% python3 -q
>>> import numpy as np
>>> np.set_printoptions(precision=2, suppress=True, linewidth=200, sign=" ")
>>> rnd = lambda a: np.round(a, 2) + 0
>>> F = np.tanh(np.array([[1.6],
...     [0.4],
...     [-0.7],
...     [0.5],
...     [-1.8],
...     [0.2],
...     [0.6],
...     [0.4],
...     [0.2],
...     [-0.5],
...     [0.6],
...     [0.5],
...     [0.7],
...     [-1.0],
...     [1.0],
...     [0.0],
...     [0.0],
...     [0.4],
...     [0.3],
...     [0.0],
...     [-0.1],
...     [1.1],
...     [-0.3],
...     [0.7],
...     [1.2],
...     [-0.9],
...     [-1.0],
...     [0.2],
...     [2.3],
...     [0.4],
...     [0.7],
...     [1.6],
...     [1.6],
...     [-0.7]]) @ np.array([[-0.8, -1.2, 2.7, -0.3]]))
>>> rnd(F)
array([[-0.86, -0.96,  1.  , -0.45],
       [-0.31, -0.45,  0.79, -0.12],
       [ 0.51,  0.69, -0.96,  0.21],
       [-0.38, -0.54,  0.87, -0.15],
       [ 0.89,  0.97, -1.  ,  0.49],
       [-0.16, -0.24,  0.49, -0.06],
       [-0.45, -0.62,  0.92, -0.18],
       [-0.31, -0.45,  0.79, -0.12],
       [-0.16, -0.24,  0.49, -0.06],
       [ 0.38,  0.54, -0.87,  0.15],
       [-0.45, -0.62,  0.92, -0.18],
       [-0.38, -0.54,  0.87, -0.15],
       [-0.51, -0.69,  0.96, -0.21],
       [ 0.66,  0.83, -0.99,  0.29],
       [-0.66, -0.83,  0.99, -0.29],
       [ 0.  ,  0.  ,  0.  ,  0.  ],
       [ 0.  ,  0.  ,  0.  ,  0.  ],
       [-0.31, -0.45,  0.79, -0.12],
       [-0.24, -0.35,  0.67, -0.09],
       [ 0.  ,  0.  ,  0.  ,  0.  ],
       [ 0.08,  0.12, -0.26,  0.03],
       [-0.71, -0.87,  0.99, -0.32],
       [ 0.24,  0.35, -0.67,  0.09],
       [-0.51, -0.69,  0.96, -0.21],
       [-0.74, -0.89,  1.  , -0.35],
       [ 0.62,  0.79, -0.98,  0.26],
       [ 0.66,  0.83, -0.99,  0.29],
       [-0.16, -0.24,  0.49, -0.06],
       [-0.95, -0.99,  1.  , -0.6 ],
       [-0.31, -0.45,  0.79, -0.12],
       [-0.51, -0.69,  0.96, -0.21],
       [-0.86, -0.96,  1.  , -0.45],
       [-0.86, -0.96,  1.  , -0.45],
       [ 0.51,  0.69, -0.96,  0.21]])
>>> # row 7 repeats row 1
>>> hat = F @ np.linalg.solve(F.T @ F, F.T)
>>> rnd(np.diag(hat))
array([ 0.2 ,  0.08,  0.09,  0.06,  0.22,  0.1 ,  0.07,  0.08,  0.1 ,  0.06,  0.07,  0.06,  0.09,  0.1 ,  0.1 ,  0.  ,  0.  ,  0.08,  0.11,  0.  ,  0.04,  0.11,  0.11,  0.09,  0.13,  0.1 ,  0.1 ,
        0.1 ,  0.91,  0.08,  0.09,  0.2 ,  0.2 ,  0.09])
>>> rnd(np.linalg.eigvalsh(hat))
array([ 0.,  0.,  0.,  0.,  0.,  0.,  0.,  0.,  0.,  0.,  0.,  0.,  0.,  0.,  0.,  0.,  0.,  0.,  0.,  0.,  0.,  0.,  0.,  0.,  0.,  0.,  0.,  0.,  0.,  0.,  1.,  1.,  1.,  1.])
>>> rnd(hat @ F[:, 1])
array([-0.96, -0.45,  0.69, -0.54,  0.97, -0.24, -0.62, -0.45, -0.24,  0.54, -0.62, -0.54, -0.69,  0.83, -0.83,  0.  ,  0.  , -0.45, -0.35,  0.  ,  0.12, -0.87,  0.35, -0.69, -0.89,  0.79,  0.83,
       -0.24, -0.99, -0.45, -0.69, -0.96, -0.96,  0.69])
>>> X = 0.2 ** np.abs(np.subtract.outer(np.arange(9), np.arange(9)))
>>> rnd(X)
array([[ 1.  ,  0.2 ,  0.04,  0.01,  0.  ,  0.  ,  0.  ,  0.  ,  0.  ],
       [ 0.2 ,  1.  ,  0.2 ,  0.04,  0.01,  0.  ,  0.  ,  0.  ,  0.  ],
       [ 0.04,  0.2 ,  1.  ,  0.2 ,  0.04,  0.01,  0.  ,  0.  ,  0.  ],
       [ 0.01,  0.04,  0.2 ,  1.  ,  0.2 ,  0.04,  0.01,  0.  ,  0.  ],
       [ 0.  ,  0.01,  0.04,  0.2 ,  1.  ,  0.2 ,  0.04,  0.01,  0.  ],
       [ 0.  ,  0.  ,  0.01,  0.04,  0.2 ,  1.  ,  0.2 ,  0.04,  0.01],
       [ 0.  ,  0.  ,  0.  ,  0.01,  0.04,  0.2 ,  1.  ,  0.2 ,  0.04],
       [ 0.  ,  0.  ,  0.  ,  0.  ,  0.01,  0.04,  0.2 ,  1.  ,  0.2 ],
       [ 0.  ,  0.  ,  0.  ,  0.  ,  0.  ,  0.01,  0.04,  0.2 ,  1.  ]])
>>> Q, r_ = np.linalg.qr(X)
>>> rnd(Q @ r_)
array([[ 1.  ,  0.2 ,  0.04,  0.01,  0.  ,  0.  ,  0.  ,  0.  ,  0.  ],
       [ 0.2 ,  1.  ,  0.2 ,  0.04,  0.01,  0.  ,  0.  ,  0.  ,  0.  ],
       [ 0.04,  0.2 ,  1.  ,  0.2 ,  0.04,  0.01,  0.  ,  0.  ,  0.  ],
       [ 0.01,  0.04,  0.2 ,  1.  ,  0.2 ,  0.04,  0.01,  0.  ,  0.  ],
       [ 0.  ,  0.01,  0.04,  0.2 ,  1.  ,  0.2 ,  0.04,  0.01,  0.  ],
       [ 0.  ,  0.  ,  0.01,  0.04,  0.2 ,  1.  ,  0.2 ,  0.04,  0.01],
       [ 0.  ,  0.  ,  0.  ,  0.01,  0.04,  0.2 ,  1.  ,  0.2 ,  0.04],
       [ 0.  ,  0.  ,  0.  ,  0.  ,  0.01,  0.04,  0.2 ,  1.  ,  0.2 ],
       [ 0.  ,  0.  ,  0.  ,  0.  ,  0.  ,  0.01,  0.04,  0.2 ,  1.  ]])
>>> rnd(np.abs(np.diag(r_)))
array([ 1.02,  0.96,  0.96,  0.96,  0.96,  0.96,  0.96,  0.96,  0.94])
>>> rnd(Q.T @ Q)
array([[ 1.,  0.,  0.,  0.,  0.,  0.,  0.,  0.,  0.],
       [ 0.,  1.,  0.,  0.,  0.,  0.,  0.,  0.,  0.],
       [ 0.,  0.,  1.,  0.,  0.,  0.,  0.,  0.,  0.],
       [ 0.,  0.,  0.,  1.,  0.,  0.,  0.,  0.,  0.],
       [ 0.,  0.,  0.,  0.,  1.,  0.,  0.,  0.,  0.],
       [ 0.,  0.,  0.,  0.,  0.,  1.,  0.,  0.,  0.],
       [ 0.,  0.,  0.,  0.,  0.,  0.,  1.,  0.,  0.],
       [ 0.,  0.,  0.,  0.,  0.,  0.,  0.,  1.,  0.],
       [ 0.,  0.,  0.,  0.,  0.,  0.,  0.,  0.,  1.]])
>>> Y = X / np.sqrt((X ** 2).mean(axis=1, keepdims=True))
>>> np.linalg.matrix_rank(Y) == np.linalg.matrix_rank(X)
np.True_
>>> np.linalg.matrix_rank(X - X.mean(axis=1, keepdims=True))
np.int64(8)
>>> rnd(Y[5])
array([ 0.  ,  0.  ,  0.02,  0.12,  0.58,  2.88,  0.58,  0.12,  0.02])
>>> ev, vecs = np.linalg.eigh(X)
>>> rnd(ev)
array([ 0.68,  0.71,  0.76,  0.83,  0.94,  1.07,  1.21,  1.35,  1.46])
>>> rnd(vecs.T @ vecs)
array([[ 1.,  0.,  0.,  0.,  0.,  0.,  0.,  0.,  0.],
       [ 0.,  1.,  0.,  0.,  0.,  0.,  0.,  0.,  0.],
       [ 0.,  0.,  1.,  0.,  0.,  0.,  0.,  0.,  0.],
       [ 0.,  0.,  0.,  1.,  0.,  0.,  0.,  0.,  0.],
       [ 0.,  0.,  0.,  0.,  1.,  0.,  0.,  0.,  0.],
       [ 0.,  0.,  0.,  0.,  0.,  1.,  0.,  0.,  0.],
       [ 0.,  0.,  0.,  0.,  0.,  0.,  1.,  0.,  0.],
       [ 0.,  0.,  0.,  0.,  0.,  0.,  0.,  1.,  0.],
       [ 0.,  0.,  0.,  0.,  0.,  0.,  0.,  0.,  1.]])
>>> ev.sum(), np.trace(X)
(np.float64(9.0), np.float64(9.0))
>>> rnd(np.linalg.eigvalsh(X + -1 * np.eye(9)))
array([-0.32, -0.29, -0.24, -0.17, -0.06,  0.07,  0.21,  0.35,  0.46])
>>> rnd(vecs @ np.diag(ev) @ vecs.T)
array([[ 1.  ,  0.2 ,  0.04,  0.01,  0.  ,  0.  ,  0.  ,  0.  ,  0.  ],
       [ 0.2 ,  1.  ,  0.2 ,  0.04,  0.01,  0.  ,  0.  ,  0.  ,  0.  ],
       [ 0.04,  0.2 ,  1.  ,  0.2 ,  0.04,  0.01,  0.  ,  0.  ,  0.  ],
       [ 0.01,  0.04,  0.2 ,  1.  ,  0.2 ,  0.04,  0.01,  0.  ,  0.  ],
       [ 0.  ,  0.01,  0.04,  0.2 ,  1.  ,  0.2 ,  0.04,  0.01,  0.  ],
       [ 0.  ,  0.  ,  0.01,  0.04,  0.2 ,  1.  ,  0.2 ,  0.04,  0.01],
       [ 0.  ,  0.  ,  0.  ,  0.01,  0.04,  0.2 ,  1.  ,  0.2 ,  0.04],
       [ 0.  ,  0.  ,  0.  ,  0.  ,  0.01,  0.04,  0.2 ,  1.  ,  0.2 ],
       [ 0.  ,  0.  ,  0.  ,  0.  ,  0.  ,  0.01,  0.04,  0.2 ,  1.  ]])
>>> (ev > 1e-8).sum(), (ev < -1e-8).sum()
(np.int64(9), np.int64(0))
>>> ev, vecs = np.linalg.eigh(X)
>>> x0 = np.array([1, 1, -1, 0, 2, 2, 2, 0, 1])
>>> rnd(x0 @ X @ x0 / (x0 @ x0)), rnd(ev[0]), rnd(ev[-1])
(np.float64(1.22), np.float64(0.68), np.float64(1.46))
>>> Y = np.array([[5, 3],
...     [2, 4],
...     [4, 4],
...     [-4, -1],
...     [-5, 3],
...     [1, 5],
...     [1, -2],
...     [4, -3],
...     [-2, 2]])
>>> rnd(np.einsum("ij,ij->i", X, X))
array([ 1.04,  1.08,  1.08,  1.08,  1.08,  1.08,  1.08,  1.08,  1.04])
>>> np.linalg.matrix_rank(np.vstack([X, Y.T]))
np.int64(9)
>>> np.linalg.matrix_rank(X @ Y)
np.int64(2)
>>> rnd(np.einsum("ij->j", X))
array([ 1.25,  1.45,  1.49,  1.5 ,  1.5 ,  1.5 ,  1.49,  1.45,  1.25])
>>> data = np.load("run1.npy")
>>> data
array([[ -9.88,   4.79, -10.65],
       [ -9.33,   4.55, -10.73],
       [-10.02,   6.97, -10.17],
       [-10.27,   6.25,  -8.95],
       [-10.23,   6.37, -10.02],
       [ -9.64,   4.23,  -9.99],
       [ -9.46,   6.48, -10.83],
       [-10.52,   4.25, -10.53],
       [-11.28,   5.29, -10.56],
       [ -9.49,   5.92, -10.28],
       [-10.89,   5.16,  -9.88],
       [ -9.41,   3.79, -10.24],
       [-10.43,   5.46, -10.04],
       [ -9.81,   4.65, -10.59],
       [-11.5 ,   4.12,  -8.82],
       [-11.26,   5.56,  -9.18],
       [-11.83,   5.67,  -8.99],
       [-10.11,   4.4 ,  -9.42],
       [ -8.53,   4.7 , -10.01],
       [ -9.89,   4.84,  -9.38],
       [-10.39,   5.93,  -9.91]])
>>> np.argsort(-np.linalg.norm(data, axis=0).round(6), kind="stable")[:3]
array([ 0,  2,  1])
>>> rnd(np.abs(np.linalg.svd(data)[2][-1]))
array([ 0.32,  0.93,  0.16])
>>> [round(float(x), 2) for x in np.linalg.svd(data, compute_uv=False)[:3]]
[69.6, 3.96, 3.7]
>>> np.linalg.cond(data) > 100
np.False_
>>> E = np.load("mat.npy")
>>> E
array([[ 3. , -0.4, -1.2, -0.6, -0.2, -0.4,  0.1, -0.2, -1.2,  1. , -1.1],
       [-0.6, -1.3, -1.5,  1.3,  0.4, -0.5,  0.4,  0.7,  0.1,  0.6,  0.5],
       [ 0.9,  2.1,  1.1,  1.7,  1.6,  0.2, -0.8, -0.3, -1.2,  1.4,  1. ],
       [-1.1,  1.1,  0.4, -0.9,  0.6,  0. ,  0. ,  0.7, -2.1, -1.6, -0.5],
       [ 2.7,  0.4,  1.6, -1. , -0.2,  0.8,  1.6, -0.4, -0.2,  1.2, -1.3],
       [-0.5, -0.7,  0. ,  0.3,  0.1,  0.8,  0.7,  1.3, -0.7,  0.7,  1.1],
       [-0.8, -0.7, -0.6, -0.1,  0.8,  1.6, -1.4, -3.5, -1.2,  1.9, -0.3],
       [ 1.9, -0.5,  1.2, -0.4,  0.7, -0.8,  0.8,  0.1, -0.9, -1. , -0.4],
       [ 0.7, -0.1, -1.6,  1. ,  0.3,  0.2, -0.1, -0.4,  1.4, -0.6,  0.2]])
>>> u = np.array([0, 3, 0])
>>> rnd(np.polyval(u, E[5]))
array([-1.5, -2.1,  0. ,  0.9,  0.3,  2.4,  2.1,  3.9, -2.1,  2.1,  3.3])
>>> rnd(np.convolve(E[5], u))
array([ 0. , -1.5, -2.1,  0. ,  0.9,  0.3,  2.4,  2.1,  3.9, -2.1,  2.1,  3.3,  0. ])
